% python3 -q
>>> import numpy as np
>>> np.set_printoptions(precision=1, suppress=True, linewidth=100, sign=" ")
>>> J = np.load("sample2.npy")
>>> print(J)
[[ 1  1  1  4]
 [-2  3  5 -3]
 [-7 13 21 -8]]
>>> # row 2 is much longer than the rest
>>> Y = J / np.sqrt((J ** 2).mean(axis=1, keepdims=True))
>>> print(J - J.mean(axis=1, keepdims=True))
[[ -0.8  -0.8  -0.8   2.2]
 [ -2.8   2.2   4.2  -3.8]
 [-11.8   8.2  16.2 -12.8]]
>>> print(np.linalg.norm(Y, axis=1))
[ 2.  2.  2.]
>>> print([round(float(x), 1) for x in np.linalg.svd(J, compute_uv=False)[:3]])
[27.7, 4.5, 0.0]
>>> A = np.array([[0.0, 2.0, 1.0, 2.0],
...     [2.0, 0.0, 0.0, 0.0],
...     [1.0, 0.0, 0.0, 0.0],
...     [2.0, 0.0, 0.0, 0.0]])
>>> print(A)
[[ 0.  2.  1.  2.]
 [ 2.  0.  0.  0.]
 [ 1.  0.  0.  0.]
 [ 2.  0.  0.  0.]]
>>> # symmetric
>>> cov = A.T @ A
>>> print((A @ A.T).shape)
(4, 4)
>>> print(np.round(np.linalg.eigvalsh(cov)[::-1], 1) + 0)
[ 9.  9.  0.  0.]
>>> print(np.trace(cov), (A ** 2).sum())
18.0 18.0
>>> print(np.diag(cov))
[ 9.  4.  1.  4.]
>>> print(np.allclose(cov, cov.T))
True
>>> print(cov)
[[ 9.  0.  0.  0.]
 [ 0.  4.  2.  4.]
 [ 0.  2.  1.  2.]
 [ 0.  4.  2.  4.]]
>>> Y = A / np.linalg.norm(A, axis=1, keepdims=True)
>>> cov = Y @ Y.T
>>> print(cov[2])
[ 0.  1.  1.  1.]
>>> print((cov - 2 * np.eye(4)).round(6).argmax(axis=1))
[ 1  2  1  1]
>>> print(cov)
[[ 1.  0.  0.  0.]
 [ 0.  1.  1.  1.]
 [ 0.  1.  1.  1.]
 [ 0.  1.  1.  1.]]
>>> mat = np.load("x.npy")
>>> print(mat)
[[-2.8  2.3  0. ]
 [-0.9  0.7  0. ]
 [-0.4  0.4  0. ]
 [-1.   0.8  0. ]]
>>> # null space of dimension 2
>>> print(np.argsort(-np.linalg.norm(mat, axis=0).round(6), kind="stable")[:3])
[ 0  1  2]
>>> print(np.linalg.matrix_rank(mat, rtol=0.1))
1
>>> arr = np.load("a.npy")
>>> print(arr)
[[-2  0  0]
 [ 0  0  2]
 [ 0  1  0]]
>>> print((arr != 0).astype(int))
[[ 1  0  0]
 [ 0  0  1]
 [ 0  1  0]]
>>> print(np.sort(np.linalg.eigvals(arr).real))
[-2.  -1.4  1.4]
>>> print(np.flatnonzero(np.linalg.matrix_power((arr != 0) + (arr.T != 0) + np.eye(3), 3)[0]))
[ 0]
>>> print(round(float(np.linalg.det(arr)), 1))
4.0
>>> W0 = np.loadtxt("test13.csv", delimiter=",")
>>> print(W0.round(1) + 0)
[[ 1.   0.2]
 [ 0.2  0. ]]
>>> # projection: eigenvalues are 0 or 1
>>> x = np.array([1, -2])
>>> print(np.trace(W0))
1.0
>>> print(np.round(np.eye(2) - W0, 1) + 0)
[[ 0.  -0.2]
 [-0.2  1. ]]
>>> print(round((x - W0 @ x) @ (W0 @ x), 1))
-0.0
>>> rank = np.linalg.matrix_rank(mat)
>>> print(rank)
1
>>> N = np.linalg.svd(mat)[2][rank:].T
>>> print([int(np.linalg.matrix_rank(mat[:, :j + 1])) for j in range(3)])
[1, 1, 1]
>>> print(np.round(mat @ N, 1) + 0)
[[ 0.  0.]
 [ 0.  0.]
 [ 0.  0.]
 [ 0.  0.]]
>>> print(np.linalg.matrix_rank(mat.T @ mat), np.linalg.matrix_rank(mat @ mat.T))
1 1
>>> print(np.allclose(mat @ N, 0))
True
>>> print(N @ N.T)
[[ 0.4  0.5  0. ]
 [ 0.5  0.6  0. ]
 [ 0.   0.   1. ]]
>>> print(np.abs(np.diag(np.linalg.qr(W0)[1])) > 1e-9)
[ True False]
>>> print(np.round(W0 @ np.linalg.pinv(W0) @ W0, 1) + 0)
[[ 1.   0.2]
 [ 0.2  0. ]]
>>> print(np.allclose(W0[:-1].T @ np.linalg.lstsq(W0[:-1].T, W0[-1])[0], W0[-1]))
True
>>> print(np.unique(W0.round(6), axis=0).shape)
(2, 2)
